% python3 -q
>>> import numpy as np
>>> np.set_printoptions(precision=2, suppress=True, linewidth=140)
>>> mat = np.load("x.npy")
>>> print(mat)
[[-0.99 -1.    1.   -0.86  0.62 -0.45 -1.    0.91 -0.98  1.   -1.  ]
 [ 0.91  0.92 -0.77  0.24 -0.6   0.65  0.74  0.49  0.95 -0.96  0.81]
 [ 0.98  1.   -0.99 -0.34  0.68 -1.   -0.58 -0.98 -0.96  1.    0.8 ]
 [-0.96 -1.    0.97 -0.88  0.46  0.94 -0.99  0.93 -1.   -0.97 -0.87]
 [-0.99 -1.    0.98  0.39  0.02  0.8   0.37  0.54  0.3   0.23 -0.9 ]
 [ 0.48 -0.43  0.68 -0.95 -0.2   0.92 -1.    0.99 -0.87 -0.45 -0.99]
 [-0.78 -0.99  0.82  0.97 -0.86  0.7   1.    0.45  1.    0.92 -0.8 ]
 [-0.35 -1.    0.06  0.92 -0.77  0.95  1.    0.09  1.   -1.    0.97]
 [-0.89 -0.95  0.73  0.04  0.46 -0.48 -0.18 -0.49 -0.81  0.88 -0.62]
 [-0.23  0.31  0.72  0.85 -0.76 -0.37  0.21  0.61  1.    1.   -0.99]
 [ 1.    1.   -0.96 -0.9   0.07 -0.88 -1.    0.55 -0.83  0.98 -0.77]
 [ 0.12  0.07  0.73  0.46 -0.77  0.39 -0.82  0.92  1.    1.   -1.  ]
 [ 0.54 -0.32 -0.74 -0.96  0.78  0.77 -0.91  0.04 -1.   -1.    0.99]
 [-0.71 -0.5  -0.07  0.97 -0.27 -0.81  1.   -0.96  1.    0.95  0.77]
 [-0.95 -0.44  0.97 -0.91  0.85 -0.95 -1.    0.35 -1.    1.   -1.  ]
 [-0.99 -1.    0.97 -0.05  0.23  0.81 -0.18  0.55 -0.68 -0.6  -0.78]
 [ 0.62  0.86 -0.52 -0.28  0.02 -0.04 -0.35  0.04 -0.39 -0.54  0.42]
 [ 0.82  0.93 -0.94  0.9  -0.48 -0.13  1.   -0.9   0.99 -0.99  1.  ]
 [-0.14 -1.    0.92 -0.75 -0.74  0.99 -1.    1.    0.87 -0.89 -0.99]
 [ 0.96  1.   -0.88  0.27 -0.41 -0.74  0.   -0.22  0.94  0.95 -0.01]
 [-0.14  0.91 -0.11  0.8  -0.12 -0.91  0.88 -0.81  0.96  1.   -0.57]
 [-0.02  0.93 -0.54 -0.93  0.92 -0.89 -0.99 -0.84 -1.   -0.44  0.7 ]
 [-0.96 -1.    0.96  0.84 -0.46  0.07  0.73  0.31  1.    1.   -0.98]
 [-0.99 -0.99  0.97 -0.41  0.73 -0.82 -0.98 -0.27 -0.98  1.   -0.99]
 [ 0.86  0.95 -0.85  0.91 -0.75  0.11  1.   -0.49  1.   -0.65  0.93]
 [-0.92 -0.12  0.52 -0.07  0.85 -0.98 -0.42 -0.96 -0.99  1.   -0.58]
 [-0.11 -0.87  0.44  0.3  -0.53  0.77  0.32  0.73  0.95 -0.49 -0.45]
 [-0.88 -1.    0.92  0.06 -0.35  0.89 -0.45  0.87  0.74 -0.29 -0.9 ]
 [ 0.88  1.    0.15 -0.96  0.03 -0.14 -1.    0.97 -0.9   0.99 -1.  ]
 [ 0.45  0.77  0.13 -0.9   0.34  0.11 -1.    0.8  -0.98  0.35 -0.86]
 [ 0.8   1.   -0.66  0.98 -0.86 -0.84  1.   -0.66  1.    1.   -0.52]
 [-0.98 -0.99  0.69  0.85  0.51 -0.81  1.   -0.97 -0.09  0.88  0.56]
 [ 1.    1.   -0.99 -0.65  0.24 -0.83 -0.6  -0.66 -0.9  -0.78  0.97]
 [ 0.78  0.71 -0.16 -0.91  0.    0.76 -1.    0.93 -0.93 -0.91 -0.58]
 [-0.87 -1.    0.92  0.07 -0.5   0.98  0.18  0.93  0.81 -0.99 -0.56]
 [-0.49 -0.98  0.56  0.62 -0.58  0.82  0.9   0.58  0.98 -0.76 -0.07]
 [ 0.77  0.64 -0.76 -0.69  0.21  0.64 -0.29  0.19 -0.96 -1.    0.96]
 [-0.81 -0.64 -0.43  0.41  0.81 -0.88  0.99 -0.99 -0.99 -0.82  0.99]
 [-0.32 -1.    0.97 -0.46 -0.91  1.   -0.99  1.    1.   -0.9  -1.  ]
 [ 1.    1.   -0.99 -0.27 -0.6   0.76  0.8   0.39  0.74 -1.    1.  ]
 [-0.65 -0.69  0.04  0.05  0.53 -0.49  0.69 -0.8  -0.92 -0.45  0.73]
 [ 0.11  0.88 -0.69  0.29  0.49 -0.83  0.91 -0.93 -0.81 -0.08  0.92]
 [-0.45 -1.    0.27  0.48 -0.52  0.98  0.99  0.56  0.86 -1.    0.96]
 [ 0.03  0.35 -0.69 -0.31  0.65 -0.45  0.76 -0.88 -0.99 -0.98  0.98]
 [-0.46  0.97  0.22 -0.42  0.74 -0.98 -0.97 -0.81 -0.98  1.   -0.94]
 [ 0.93  0.99 -0.92  0.6  -0.53  0.16  0.98 -0.43  0.96 -0.97  0.97]]
>>> cen = mat - mat.mean(axis=0)
>>> vecs = np.linalg.svd(cen)[2][:4]
>>> other = cen - cen @ vecs.T @ vecs
>>> print((cen @ vecs.T).std(axis=0))
[1.48 1.38 1.13 0.96]
>>> print(np.diag(vecs.T @ vecs))
[0.36 0.44 0.25 0.26 0.22 0.34 0.36 0.31 0.48 0.57 0.4 ]
